$ python -q
>>> import numpy as np
>>> import numpy.linalg as la
>>> np.set_printoptions(precision=3, suppress=True, linewidth=200, legacy="1.25")
>>> s = 5 * 0.9 ** np.arange(3)
>>> rng = np.random.default_rng(18)
>>> data = rng.normal(size=(22, 3)) * rng.permutation(s)
>>> print(data)
[[-1.946 -5.65   2.729]
 [-4.985 10.07   3.743]
 [-1.617  2.853  6.527]
 [12.753 -4.616  4.314]
 [ 2.33  -1.398  4.423]
 [ 2.28   5.381 -2.13 ]
 [-0.011  1.975  0.079]
 [ 0.075 -3.842  0.512]
 [ 0.844 -0.307 -0.06 ]
 [ 3.134 -3.293  2.821]
 [-0.691  0.281 -0.773]
 [ 4.046  3.803  0.025]
 [-1.973  9.282  2.183]
 [-5.159 -0.022 -0.455]
 [ 3.249 -1.133 -2.994]
 [ 6.022 -9.963 -5.727]
 [-2.352 -2.572 -0.516]
 [-0.052  4.989 -6.155]
 [13.426  3.057 -3.131]
 [-2.572 -2.415 -9.038]
 [ 1.803 -5.556 -2.196]
 [-4.932 -2.99   0.096]]
>>> proj = data @ la.solve(data.T @ data, data.T)
>>> print(proj @ data[:, 2])
[ 2.729  3.743  6.527  4.314  4.423 -2.13   0.079  0.512 -0.06   2.821 -0.773  0.025  2.183 -0.455 -2.994 -5.727 -0.516 -6.155 -3.131 -9.038 -2.196  0.096]
>>> print(np.round(np.trace(proj), 3))
3.0
>>> print(np.allclose(proj @ proj, proj))
True
>>> print(np.round(la.eigvalsh(proj), 3) + 0)
[0. 0. 0. 0. 0. 0. 0. 0. 0. 0. 0. 0. 0. 0. 0. 0. 0. 0. 0. 1. 1. 1.]
>>> X = np.array([[2.2, -0.1, 0.4],
...     [0.5, 2.2, -0.4],
...     [0.3, 0.0, -2.3],
...     [0.8, 1.2, -0.2],
...     [1.5, 0.0, 1.0]])
>>> print(X)
[[ 2.2 -0.1  0.4]
 [ 0.5  2.2 -0.4]
 [ 0.3  0.  -2.3]
 [ 0.8  1.2 -0.2]
 [ 1.5  0.   1. ]]
>>> d = la.norm(data[:, None] - data[None], axis=-1)
>>> print(d[:5, :5])
[[ 0.    16.043  9.318 14.82   6.264]
 [16.043  0.     8.437 23.036 13.619]
 [ 9.318  8.437  0.    16.345  6.17 ]
 [14.82  23.036 16.345  0.    10.909]
 [ 6.264 13.619  6.17  10.909  0.   ]]
>>> print(np.unravel_index(d.round(6).argmax(), d.shape))
(1, 15)
>>> print(la.matrix_rank(d ** 2))
5
>>> vec = np.array([4, 3, 4])
>>> y = X @ vec
>>> print(np.round(la.pinv(X) @ X, 3) + 0)
[[1. 0. 0.]
 [0. 1. 0.]
 [0. 0. 1.]]
>>> print(y)
[10.1  7.  -8.   6.  10. ]
>>> print(la.solve(X.T @ X, X.T @ y))
[4. 3. 4.]
>>> y = y + 0.1 * rng.normal(size=5)
>>> print(y)
[ 9.972  6.95  -8.003  6.062 10.021]
>>> c, *_ = la.lstsq(X, y)
>>> print([round(float(la.norm(la.solve(X.T @ X + lam * np.eye(3), X.T @ y))), 2) for lam in (0, 1, 10, 100)])
[6.39, 5.68, 2.93, 0.51]
>>> print(c.round())
[4. 3. 4.]
>>> out = np.c_[X[:, :2] @ np.array([[-2, 2], [-3, -3]]), np.array([-7, 5, -5, -9, 1])]
>>> print(out)
[[-4.1  4.7 -7. ]
 [-7.6 -5.6  5. ]
 [-0.6  0.6 -5. ]
 [-5.2 -2.  -9. ]
 [-3.   3.   1. ]]
>>> print(la.matrix_rank(np.c_[X, out]))
4
>>> print(la.matrix_rank(out))
3
>>> vec = np.array([5, 5, 1])
>>> y = out @ vec
>>> print(y)
[ -4. -61.  -5. -45.   1.]
>>> try:
...     la.solve(out, y)
... except la.LinAlgError as e:
...     print(e)
... 
Last 2 dimensions of the array must be square
>>> print(la.solve(out.T @ out, out.T @ y))
[5. 5. 1.]
>>> y = y + 0.02 * rng.normal(size=5)
>>> print(y)
[ -3.999 -60.99   -4.993 -45.02    1.011]
>>> c, *_ = la.lstsq(out, y)
>>> print(np.round(out.T @ (y - out @ c), 3) + 0)
[0. 0. 0.]
>>> print(c)
[4.999 5.002 1.002]
>>> print(c.round())
[5. 5. 1.]
>>> print([round(float(la.norm(la.solve(out.T @ out + lam * np.eye(3), out.T @ y))), 2) for lam in (0, 1, 10, 100)])
[7.14, 7.07, 6.5, 3.76]
>>> K = np.load("sample12.npy")
>>> print(K)
[[  6.652  12.954  11.227   0.041]
 [ -0.589  -2.84    3.298  -5.276]
 [  3.546  -5.261   1.974  -2.072]
 [-16.93   -5.324  -3.107   6.143]
 [-10.31   -1.992  -8.83   12.508]
 [ -2.084 -11.292  -2.729 -12.954]
 [  7.046  -1.746   8.834  -3.982]
 [ 11.776 -12.433  -6.062   7.164]
 [  2.931   7.228 -20.49    2.883]
 [ -3.115  -0.867  -5.224   5.491]
 [ -2.533   5.136   2.938   3.239]
 [-10.911   5.896  -2.183   2.183]
 [  0.606  15.009   1.619 -21.724]
 [ 16.635   2.413   2.139  -2.601]
 [  0.613  -6.622  -8.656   3.212]
 [ -8.752   2.93   -0.212  -8.074]
 [-25.274  -4.916  -0.158  -1.991]
 [ 12.723   5.541  10.266   2.378]
 [  6.381   4.898  15.597   3.33 ]
 [-16.513   5.777   0.235  -1.564]
 [ 13.015  19.812  -3.168   2.781]]
>>> vec = np.array([0, 2, 1, 2])
>>> a = np.maximum(K @ vec, 0)
>>> print(a)
[37.217  0.     0.     0.    12.202  0.     0.     0.     0.     4.024 19.688 13.975  0.     1.763  0.     0.     0.    26.104 32.053  8.661 42.018]
>>> print(np.flatnonzero(a > 1e-9))
[ 0  4  9 10 11 13 17 18 19 20]
>>> print(np.maximum(K @ vec, 0) - np.maximum(-K @ vec, 0))
[ 37.217 -12.934 -12.692  -1.469  12.202 -51.221  -2.622 -16.6    -0.268   4.024  19.688  13.975 -11.811   1.763 -15.476 -10.5   -13.972  26.104  32.053   8.661  42.018]
>>> print(np.tanh(K @ vec))
[ 1.    -1.    -1.    -0.899  1.    -1.    -0.989 -1.    -0.262  0.999  1.     1.    -1.     0.943 -1.    -1.    -1.     1.     1.     1.     1.   ]
